% ipython --no-banner

In [1]: import numpy as np

In [2]: np.set_printoptions(suppress=True, linewidth=120)

In [3]: def tidy(a):
   ...:     return np.round(a, 2) + 0
   ...: 

In [4]: X = np.load("w.npy")

In [5]: print(X)
[[-1.2  1.6 -0.4]
 [-1.1  2.4  1. ]
 [ 0.2  0.   1.3]
 [ 0.1  0.  -2.3]
 [ 1.2 -0.1  2. ]
 [-1.2 -0.3 -0.1]
 [-1.  10.  -0.5]
 [-0.6 -2.5 -1.9]
 [ 0.2 -1.3 -0.7]
 [-1.4 -0.7  0.8]
 [ 1.7 -1.3  0.3]
 [ 0.3  1.   0.6]
 [ 1.   0.5  2.3]
 [ 0.3 -1.2  1.3]
 [-0.8 -0.5  1.2]
 [ 1.2 -1.6  1.8]
 [-0.7 -1.6 -0.2]
 [ 0.2  0.2 -0.7]
 [ 0.5  1.1 -1.7]
 [ 0.7 -0.6 -1.8]]

In [6]: rng = np.random.default_rng(79)

In [7]: labels = rng.permutation(3)

In [8]: Y = X[:, labels] * rng.choice([-1, 1], 3)

In [9]: print(Y)
[[-1.2  0.4  1.6]
 [-1.1 -1.   2.4]
 [ 0.2 -1.3  0. ]
 [ 0.1  2.3  0. ]
 [ 1.2 -2.  -0.1]
 [-1.2  0.1 -0.3]
 [-1.   0.5 10. ]
 [-0.6  1.9 -2.5]
 [ 0.2  0.7 -1.3]
 [-1.4 -0.8 -0.7]
 [ 1.7 -0.3 -1.3]
 [ 0.3 -0.6  1. ]
 [ 1.  -2.3  0.5]
 [ 0.3 -1.3 -1.2]
 [-0.8 -1.2 -0.5]
 [ 1.2 -1.8 -1.6]
 [-0.7  0.2 -1.6]
 [ 0.2  0.7  0.2]
 [ 0.5  1.7  1.1]
 [ 0.7  1.8 -0.6]]

In [10]: left, _, vt = np.linalg.svd(X.T @ Y)

In [11]: print(tidy(left @ vt))
[[ 1.  0.  0.]
 [ 0.  0.  1.]
 [ 0. -1.  0.]]

In [12]: print(tidy(np.linalg.lstsq(X, Y)[0]))
[[ 1.  0.  0.]
 [ 0.  0.  1.]
 [ 0. -1.  0.]]

In [13]: vec = np.array([-3, -3, -4])

In [14]: y = X @ vec

In [15]: coef, lr = np.zeros(3), 1 / np.linalg.norm(X, 2) ** 2

In [16]: for i in range(300):
    ...:     coef -= lr * X.T @ (X @ coef - y)
    ...:     if i % 50 == 0: print(i, round(np.linalg.norm(X @ coef - y), 2))
    ...: 
0 21.89
50 0.03
100 0.0
150 0.0
200 0.0
250 0.0

In [17]: print(tidy(np.linalg.cond(X)))
3.08

In [18]: print(tidy(coef))
[-3. -3. -4.]

In [19]: t3 = np.stack([X, -3 * X, X[::-1]])

In [20]: print(np.linalg.matrix_rank(t3.reshape(3, -1)))
2

In [21]: print(np.linalg.matrix_rank(t3))
[3 3 3]

In [22]: print((t3 @ X.T).shape)
(3, 20, 20)
